% ipython --no-banner

In [1]: import numpy as np

In [2]: import numpy.linalg as la

In [3]: np.set_printoptions(precision=3, suppress=True, linewidth=120, sign=" ")

In [4]: mat = np.loadtxt("sample8.csv", delimiter=",")

In [5]: mat
Out[5]: 
array([[ 0.,  0.,  0.,  0.,  0.,  0.,  0.,  0.,  0.,  2.,  0.,  0.,  0.,  2.,  0.],
       [ 0.,  0.,  0.,  3.,  0.,  1.,  1.,  0.,  0., -1.,  0.,  0.,  0.,  0.,  0.],
       [ 0.,  0.,  0.,  0.,  0.,  0., -1.,  0.,  0.,  1.,  0.,  0.,  0.,  0.,  0.],
       [ 0.,  0.,  0.,  0.,  1.,  0.,  2.,  0.,  0.,  0.,  0.,  0., -3.,  0.,  1.],
       [ 0.,  0.,  1.,  3.,  0., -2.,  0.,  0.,  3.,  0.,  0.,  2.,  0.,  0.,  3.],
       [ 3.,  0.,  0., -2.,  0.,  0., -2.,  0., -2.,  0., -2., -3.,  0.,  0.,  0.],
       [ 0.,  2.,  2.,  0.,  0.,  0., -3.,  0.,  0.,  1., -3.,  0.,  0.,  0.,  0.],
       [-1.,  0.,  0.,  0., -3., -2.,  0.,  0.,  0.,  2.,  0.,  0.,  0.,  0.,  0.]])

In [6]: round(la.norm(mat, 1), 3), np.round(la.norm(mat, np.inf), 3)
Out[6]: (np.float64(9.0), np.float64(14.0))

In [7]: mat[1] @ mat[6]
Out[7]: np.float64(-4.0)

In [8]: round(la.norm(mat[1], 1), 3), round(float(la.norm(mat[1], np.inf)), 3)
Out[8]: (np.float64(6.0), 3.0)

In [9]: round(la.norm(mat, 2), 3)
Out[9]: np.float64(7.684)

In [10]: round(float(la.norm(mat, "nuc")), 3)
Out[10]: 30.965

In [11]: x = np.array([-2, 4, 7, 2, -1, 4, 3, -8, -6, 3, 7, -9, 4, -7, 8])

In [12]: h = np.maximum(mat @ x, 0)

In [13]: np.tanh(mat @ x)
Out[13]: array([-1.   ,  1.   ,  0.   ,  0.762, -1.   ,  1.   , -1.   ,  0.995])

In [14]: h
Out[14]: array([  0.,  10.,   0.,   1.,   0.,   9.,   0.,   3.])

In [15]: np.flatnonzero(h > 1e-9)
Out[15]: array([ 1,  3,  5,  7])

In [16]: mat * (h > 1e-9)[:, None]
Out[16]: 
array([[ 0.,  0.,  0.,  0.,  0.,  0.,  0.,  0.,  0.,  0.,  0.,  0.,  0.,  0.,  0.],
       [ 0.,  0.,  0.,  3.,  0.,  1.,  1.,  0.,  0., -1.,  0.,  0.,  0.,  0.,  0.],
       [ 0.,  0.,  0.,  0.,  0.,  0., -0.,  0.,  0.,  0.,  0.,  0.,  0.,  0.,  0.],
       [ 0.,  0.,  0.,  0.,  1.,  0.,  2.,  0.,  0.,  0.,  0.,  0., -3.,  0.,  1.],
       [ 0.,  0.,  0.,  0.,  0., -0.,  0.,  0.,  0.,  0.,  0.,  0.,  0.,  0.,  0.],
       [ 3.,  0.,  0., -2.,  0.,  0., -2.,  0., -2.,  0., -2., -3.,  0.,  0.,  0.],
       [ 0.,  0.,  0.,  0.,  0.,  0., -0.,  0.,  0.,  0., -0.,  0.,  0.,  0.,  0.],
       [-1.,  0.,  0.,  0., -3., -2.,  0.,  0.,  0.,  2.,  0.,  0.,  0.,  0.,  0.]])

In [17]: np.maximum(mat @ x, 0) - np.maximum(-mat @ x, 0)
Out[17]: array([-8., 10.,  0.,  1., -7.,  9., -5.,  3.])

In [18]: data = np.array([[-3, -1, -3, 1, -3, -1, 2],
    ...:     [2, 1, 0, -1, 1, -1, 1],
    ...:     [-1, 0, -3, 2, -1, -3, -3],
    ...:     [2, -3, 1, -6, 0, -1, 1],
    ...:     [0, -3, -3, 2, 5, 3, -3],
    ...:     [3, 1, 3, 2, 0, 16, -1],
    ...:     [-1, -2, -2, 2, 1, 0, -3]])

In [19]: B = data / np.sqrt((data ** 2).mean(axis=1, keepdims=True))

In [20]: la.norm(B, axis=1)
Out[20]: array([ 2.646,  2.646,  2.646,  2.646,  2.646,  2.646,  2.646])

In [21]: B[5]
Out[21]: array([ 0.474,  0.158,  0.474,  0.316,  0.   ,  2.53 , -0.158])

In [22]: B = data / la.norm(data, axis=1, keepdims=True)

In [23]: gram = B @ B.T

In [24]: (np.abs(gram) > 0.9).astype(int)
Out[24]: 
array([[ 1,  0,  0,  0,  0,  0,  0],
       [ 0,  1,  0,  0,  0,  0,  0],
       [ 0,  0,  1,  0,  0,  0,  0],
       [ 0,  0,  0,  1,  0,  0,  0],
       [ 0,  0,  0,  0,  1,  0,  0],
       [ 0,  0,  0,  0,  0,  1,  0],
       [ 0,  0,  0,  0,  0,  0,  1]])

In [25]: gram[4]
Out[25]: array([-0.213, -0.248,  0.173, -0.206,  1.   ,  0.319,  0.776])

In [26]: f = np.array([0, 1, -2, 0, -3, 0, 3, 1]) + 0.5

In [27]: J = np.eye(8) - 2 * np.outer(f, f) / (f @ f)

In [28]: J
Out[28]: 
array([[ 0.981, -0.058,  0.058, -0.019,  0.096, -0.019, -0.135, -0.058],
       [-0.058,  0.827,  0.173, -0.058,  0.288, -0.058, -0.404, -0.173],
       [ 0.058,  0.173,  0.827,  0.058, -0.288,  0.058,  0.404,  0.173],
       [-0.019, -0.058,  0.058,  0.981,  0.096, -0.019, -0.135, -0.058],
       [ 0.096,  0.288, -0.288,  0.096,  0.519,  0.096,  0.673,  0.288],
       [-0.019, -0.058,  0.058, -0.019,  0.096,  0.981, -0.135, -0.058],
       [-0.135, -0.404,  0.404, -0.135,  0.673, -0.135,  0.058, -0.404],
       [-0.058, -0.173,  0.173, -0.058,  0.288, -0.058, -0.404,  0.827]])

In [29]: la.svd(J, compute_uv=False)
Out[29]: array([ 1.,  1.,  1.,  1.,  1.,  1.,  1.,  1.])

In [30]: la.norm(J, axis=0)
Out[30]: array([ 1.,  1.,  1.,  1.,  1.,  1.,  1.,  1.])

In [31]: la.pinv(J)
Out[31]: 
array([[ 0.981, -0.058,  0.058, -0.019,  0.096, -0.019, -0.135, -0.058],
       [-0.058,  0.827,  0.173, -0.058,  0.288, -0.058, -0.404, -0.173],
       [ 0.058,  0.173,  0.827,  0.058, -0.288,  0.058,  0.404,  0.173],
       [-0.019, -0.058,  0.058,  0.981,  0.096, -0.019, -0.135, -0.058],
       [ 0.096,  0.288, -0.288,  0.096,  0.519,  0.096,  0.673,  0.288],
       [-0.019, -0.058,  0.058, -0.019,  0.096,  0.981, -0.135, -0.058],
       [-0.135, -0.404,  0.404, -0.135,  0.673, -0.135,  0.058, -0.404],
       [-0.058, -0.173,  0.173, -0.058,  0.288, -0.058, -0.404,  0.827]])
